$ python -q
>>> import numpy as np
>>> np.set_printoptions(precision=2, suppress=True, linewidth=160, legacy="1.25")
>>> def rnd(a):
...     return np.round(a, 2) + 0
... 
>>> J = np.load("data.npy")
>>> J
array([[-0.5 , -0.6 , -2.06],
       [ 0.  , -0.3 , -0.01],
       [-0.3 , -0.9 , -1.27],
       [ 1.1 ,  0.8 ,  4.2 ],
       [-0.3 ,  0.  , -1.15],
       [ 0.  , -0.6 ,  0.03],
       [ 0.2 , -0.7 ,  0.84],
       [-0.6 , -1.  , -2.41],
       [ 1.4 , -0.1 ,  5.56],
       [-0.9 ,  0.4 , -3.74],
       [ 0.2 ,  1.7 ,  1.16],
       [-1.  , -1.4 , -4.13],
       [-1.8 ,  0.4 , -7.39],
       [-0.8 , -1.2 , -3.1 ],
       [-2.2 ,  1.  , -8.85],
       [-0.2 ,  0.5 , -0.76],
       [-0.6 ,  1.8 , -2.38],
       [-0.3 ,  0.9 , -1.33],
       [ 0.7 ,  0.6 ,  2.73],
       [-1.7 , -0.7 , -6.73],
       [ 0.  , -0.6 ,  0.22],
       [-2.3 ,  1.8 , -9.26],
       [-0.4 , -0.8 , -1.69],
       [-0.7 ,  0.5 , -2.71],
       [-0.3 ,  0.1 , -1.17]])
>>> dist = np.linalg.norm(J[:, None] - J[None], axis=-1)
>>> dist[17].round(6).argsort(kind="stable")[:4]
array([17, 15, 24,  4])
>>> print(dist.shape)
(25, 25)
>>> print((dist + 1e9 * np.eye(25)).round(6).argmin(axis=1))
[22  5 22 18 24 20 20  0  3 23 18 13 19  7 21 24 23 15  3 12  5 14  0  9  4]
>>> out = np.c_[J[:, :1] @ np.array([[-1]]), np.array([2, 2, -1, 3, 3, 2, -3, -2, -2, 2, -1, -1, -2, -3, 3, 0, 1, -1, -2, 0, -1, 3, -2, 3, 1])]
>>> out
array([[ 0.5,  2. ],
       [ 0. ,  2. ],
       [ 0.3, -1. ],
       [-1.1,  3. ],
       [ 0.3,  3. ],
       [ 0. ,  2. ],
       [-0.2, -3. ],
       [ 0.6, -2. ],
       [-1.4, -2. ],
       [ 0.9,  2. ],
       [-0.2, -1. ],
       [ 1. , -1. ],
       [ 1.8, -2. ],
       [ 0.8, -3. ],
       [ 2.2,  3. ],
       [ 0.2,  0. ],
       [ 0.6,  1. ],
       [ 0.3, -1. ],
       [-0.7, -2. ],
       [ 1.7,  0. ],
       [ 0. , -1. ],
       [ 2.3,  3. ],
       [ 0.4, -2. ],
       [ 0.7,  3. ],
       [ 0.3,  1. ]])
>>> rnd(np.linalg.norm(out - J @ np.linalg.lstsq(J, out)[0], axis=0))
array([0.  , 9.08])
>>> np.linalg.matrix_rank(np.c_[J, out])
4
>>> print(rnd(np.linalg.lstsq(J, out[:, 0])[0]))
[-1.  0.  0.]
>>> np.linalg.matrix_rank(out)
2
>>> idx = J[:, 2] > np.median(J[:, 2])
>>> u = J[idx].mean(axis=0) - J[~idx].mean(axis=0)
>>> np.argsort(-np.abs(u).round(6), kind="stable")
array([2, 0, 1])
>>> rnd(u)
array([ 1.27, -0.04,  5.16])
>>> F = np.load("x.npy")
>>> F
array([[ 5,  6],
       [ 7,  8],
       [ 9, 10],
       [11, 12],
       [13, 14],
       [15, 16]])
>>> print(F.reshape(-1, 2))
[[ 5  6]
 [ 7  8]
 [ 9 10]
 [11 12]
 [13 14]
 [15 16]]
>>> blk = F.reshape(6, 2, -1)
>>> np.swapaxes(blk, 1, 2)[5]
array([[15, 16]])
>>> np.einsum("ihd,jhd->hij", blk, blk).shape
(2, 6, 6)
>>> M = np.loadtxt("test14.csv", delimiter=",")
>>> M
array([[0., 2., 2.],
       [0., 2., 1.],
       [0., 0., 0.]])
>>> U, sv, Vt = np.linalg.svd(M)
>>> np.argmax(sv[:-1] / (sv[1:] + 1e-6)) + 1
2
>>> out = U[:, :2] @ np.diag(sv[:2]) @ Vt[:2]
>>> np.linalg.matrix_rank(out)
2
>>> print(rnd(np.linalg.norm(M - out, 2)), sv[2])
0.0 0.0
>>> np.linalg.matrix_rank(M, rtol=0.05)
2
>>> rnd(np.abs(M - out).max())
0.0
>>> rnd(np.linalg.norm(M - out) / np.linalg.norm(M))
0.0
>>> np.linalg.cond(M) > 100
True
>>> [round(float(x), 2) for x in np.linalg.svd(M, compute_uv=False)[:3]]
[3.56, 0.56, 0.0]
>>> np.argsort(-np.linalg.norm(M, axis=0).round(6), kind="stable")[:3]
array([1, 2, 0])
>>> print(np.linalg.matrix_rank(M, rtol=0.1))
2
>>> M @ M
array([[0., 4., 2.],
       [0., 4., 2.],
       [0., 0., 0.]])
>>> rnd(np.linalg.matrix_power(M - np.diag(np.diag(M)), 3))
array([[0., 0., 0.],
       [0., 0., 0.],
       [0., 0., 0.]])
>>> print(np.linalg.matrix_rank(M - M[0, 0] * np.eye(3)))
2
>>> print(rnd(np.sort(np.linalg.eigvals(M))))
[0. 0. 2.]
>>> P = np.triu(np.array([[-3, 1, -1], [0, -2, 0], [2, -1, 2]]), 1) + np.eye(3)
>>> out = P @ M @ np.linalg.inv(P)
>>> np.linalg.matrix_rank(out)
2
>>> np.trace(out), np.trace(M)
(2.0, 2.0)
>>> blk = np.stack([M, 5 * M, M[::-1]])
>>> (blk @ M.T).shape
(3, 3, 3)
>>> rnd(np.linalg.det(blk))
array([0., 0., 0.])
>>> np.linalg.matrix_rank(blk.reshape(3, -1))
2
>>> data = np.load("w.npy")
>>> data
array([[ 0,  0,  0, -1,  0,  0],
       [ 0,  0,  0,  0,  0,  1],
       [ 1,  0,  0, -2,  0,  0],
       [ 0,  0,  0,  0,  0, -1],
       [ 2,  0, -1,  0,  2,  0],
       [ 0,  2,  0,  0,  0,  2]])
>>> r = np.linalg.matrix_rank(data)
>>> r
5
>>> null = np.linalg.svd(data)[2][r:].T
>>> rnd(data @ null)
array([[0.],
       [0.],
       [0.],
       [0.],
       [0.],
       [0.]])
>>> null.shape
(6, 1)
>>> rnd(null @ null.T)
array([[0. , 0. , 0. , 0. , 0. , 0. ],
       [0. , 0. , 0. , 0. , 0. , 0. ],
       [0. , 0. , 0.8, 0. , 0.4, 0. ],
       [0. , 0. , 0. , 0. , 0. , 0. ],
       [0. , 0. , 0.4, 0. , 0.2, 0. ],
       [0. , 0. , 0. , 0. , 0. , 0. ]])
>>> np.linalg.matrix_rank(data.T @ data), np.linalg.matrix_rank(data @ data.T)
(5, 5)
>>> [int(np.linalg.matrix_rank(data[:i])) for i in range(1, len(data) + 1)]
[1, 2, 3, 3, 4, 5]
>>> u = np.array([2, 1, 2])
>>> np.polyval(u, data[0])
array([2, 2, 2, 3, 2, 2])
>>> np.cross(data[0, :3], data[1, :3])
array([0, 0, 0])
>>> np.convolve(data[0], u)
array([ 0,  0,  0, -2, -1, -2,  0,  0])
>>> ang = np.radians(135)
>>> R = np.eye(6)
>>> R[0, 0] = R[2, 2] = np.cos(ang)
>>> R[0, 2], R[2, 0] = -np.sin(ang), np.sin(ang)
>>> rnd(R)
array([[-0.71,  0.  , -0.71,  0.  ,  0.  ,  0.  ],
       [ 0.  ,  1.  ,  0.  ,  0.  ,  0.  ,  0.  ],
       [ 0.71,  0.  , -0.71,  0.  ,  0.  ,  0.  ],
       [ 0.  ,  0.  ,  0.  ,  1.  ,  0.  ,  0.  ],
       [ 0.  ,  0.  ,  0.  ,  0.  ,  1.  ,  0.  ],
       [ 0.  ,  0.  ,  0.  ,  0.  ,  0.  ,  1.  ]])
>>> out = data @ R.T
>>> print(np.allclose(data @ data.T, out @ out.T))
True
>>> U, sv, Vt = np.linalg.svd(data)
>>> evecs = Vt[:(sv > 1e-8).sum()]
>>> rng = np.random.default_rng(40)
>>> x0 = data[2] + 2 * data[0] + rng.integers(2) * np.eye(6)[4]
>>> x0
array([ 1.,  0.,  0., -4.,  1.,  0.])
>>> np.linalg.matrix_rank(np.vstack([data, x0]))
6
>>> np.allclose(evecs.T @ evecs @ x0, x0)
False
>>> rnd(np.linalg.norm(x0 - evecs.T @ evecs @ x0))
0.45
>>> rnd(np.diag(evecs.T @ evecs))
array([1. , 1. , 0.2, 1. , 0.8, 1. ])
>>> np.allclose(data[:-1].T @ np.linalg.lstsq(data[:-1].T, data[-1])[0], data[-1])
False
>>> np.abs(np.diag(np.linalg.qr(data)[1])) > 1e-9
array([ True,  True,  True,  True, False,  True])
>>> np.linalg.lstsq(data[:-1].T, data[-1])[2]
4
>>> rnd(data @ np.linalg.pinv(data) @ data)
array([[ 0.,  0.,  0., -1.,  0.,  0.],
       [ 0.,  0.,  0.,  0.,  0.,  1.],
       [ 1.,  0.,  0., -2.,  0.,  0.],
       [ 0.,  0.,  0.,  0.,  0., -1.],
       [ 2.,  0., -1.,  0.,  2.,  0.],
       [ 0.,  2.,  0.,  0.,  0.,  2.]])
>>> np.unique(data.round(6), axis=0).shape
(6, 6)
>>> feats = np.load("case11.npy")
>>> feats
array([[ 5,  1,  3,  0],
       [ 2, 24,  1,  5],
       [ 0,  1, 14,  2],
       [ 4,  1,  5,  9]])
>>> rnd(np.linalg.norm(feats[1], 1)), rnd(np.linalg.norm(feats[1], np.inf))
(32.0, 24.0)
>>> rnd(np.linalg.norm(feats, "nuc"))
53.38
>>> rnd(np.linalg.norm(feats, axis=0))
array([ 6.71, 24.06, 15.2 , 10.49])
>>> rnd(np.linalg.norm(feats, 1)), rnd(np.linalg.norm(feats, np.inf))
(27.0, 32.0)
>>> feats[1] @ feats[3]
82
>>> rnd(np.linalg.norm(feats, axis=1))
array([ 5.92, 24.62, 14.18, 11.09])
>>> idx = rng.permutation(4)
>>> out = feats[:, idx] * rng.choice([-1, 1], 4)
>>> out
array([[ -1,   0,  -5,  -3],
       [-24,   5,  -2,  -1],
       [ -1,   2,   0, -14],
       [ -1,   9,  -4,  -5]])
>>> U, _, Vt = np.linalg.svd(feats.T @ out)
>>> idx
array([1, 3, 0, 2])
>>> rnd(U @ Vt)
array([[ 0.,  0., -1.,  0.],
       [-1.,  0.,  0.,  0.],
       [ 0.,  0.,  0., -1.],
       [ 0.,  1.,  0.,  0.]])
>>> u, r1 = out[0], out[3]
>>> u @ r1
36
>>> u @ u
35
>>> pr = (u @ r1) / (u @ u) * u
>>> print(rnd(pr))
[-1.03  0.   -5.14 -3.09]
>>> rnd(r1 - pr)
array([ 0.03,  9.  ,  1.14, -1.91])
>>> np.linalg.matrix_rank(np.outer(u, r1))
1
>>> K = 3 * np.eye(4) + np.ones((4, 4))
>>> K
array([[4., 1., 1., 1.],
       [1., 4., 1., 1.],
       [1., 1., 4., 1.],
       [1., 1., 1., 4.]])
>>> out = K[0, 0] * K[1:] - np.outer(K[1:, 0], K[0])
>>> out
array([[ 0., 15.,  3.,  3.],
       [ 0.,  3., 15.,  3.],
       [ 0.,  3.,  3., 15.]])
>>> np.linalg.matrix_rank(out), np.linalg.matrix_rank(K)
(3, 4)
>>> K[:, 0] / K[0, 0]
array([1.  , 0.25, 0.25, 0.25])
>>> W0 = np.load("layer3.npy")
>>> W0
array([[-14.05,  -2.06, -16.01,  -7.98,  -4.03],
       [  0.1 ,  -0.03,   0.05,  -0.06,   0.02],
       [-14.02,  -2.05, -15.93,  -8.04,  -4.  ],
       [ -7.03,  -1.01,  -7.93,  -3.99,  -2.02],
       [  7.01,   1.07,   7.98,   4.  ,   2.09],
       [-14.05,  -2.01, -15.96,  -8.08,  -4.02],
       [ -6.93,  -1.  ,  -8.06,  -4.  ,  -2.03]])
>>> out = np.array([[1, 1, 3], [0, 3, 3], [-3, 2, 1], [-1, -1, 0], [1, 0, 2]])
>>> rnd(np.einsum("ij->j", W0))
array([-48.97,  -7.09, -55.86, -28.15, -13.99])
>>> np.vstack([W0, out.T]).shape
(10, 5)
>>> print(np.linalg.matrix_rank(np.vstack([W0, out.T])))
5
